% python3 -q
>>> import numpy as np
>>> np.set_printoptions(precision=1, suppress=True, linewidth=140)
>>> mat = np.load("run13.npy")
>>> mat
array([[ 0.,  0.,  1.,  1.,  2.,  0.],
       [ 0.,  0.,  2.,  1.,  1., -2.],
       [ 1.,  2.,  0.,  0.,  0.,  0.],
       [ 1.,  1.,  0.,  0.,  0.,  0.],
       [ 2.,  1.,  0.,  0.,  0.,  0.],
       [ 0., -2.,  0.,  0.,  0.,  0.]])
>>> left, sigma, Vh = np.linalg.svd(mat)
>>> np.argmax(sigma[:-1] / (sigma[1:] + 1e-6)) + 1
np.int64(4)
>>> out = left[:, :4] @ np.diag(sigma[:4]) @ Vh[:4]
>>> round(np.linalg.norm(mat - out) / np.linalg.norm(mat), 1)
np.float64(0.0)
>>> rk = np.linalg.matrix_rank(mat)
>>> rk
np.int64(4)
>>> N = np.linalg.svd(mat)[2][rk:].T
>>> print([int(np.linalg.matrix_rank(np.delete(mat, i, axis=0))) for i in range(6)])
[3, 3, 4, 4, 4, 4]
>>> [int(np.linalg.matrix_rank(mat[:i])) for i in range(1, len(mat) + 1)]
[1, 2, 3, 4, 4, 4]
>>> [int(np.linalg.matrix_rank(mat[:, :j + 1])) for j in range(6)]
[1, 2, 3, 4, 4, 4]
>>> np.linalg.lstsq(mat[:-1].T, mat[-1])[2]
np.int32(4)
>>> np.unique(mat.round(6), axis=0).shape
(6, 6)
>>> print(np.allclose(mat[:-1].T @ np.linalg.lstsq(mat[:-1].T, mat[-1])[0], mat[-1]))
True
>>> np.argsort(-np.linalg.norm(mat, axis=0).round(6), kind="stable")[:3]
array([1, 0, 2])
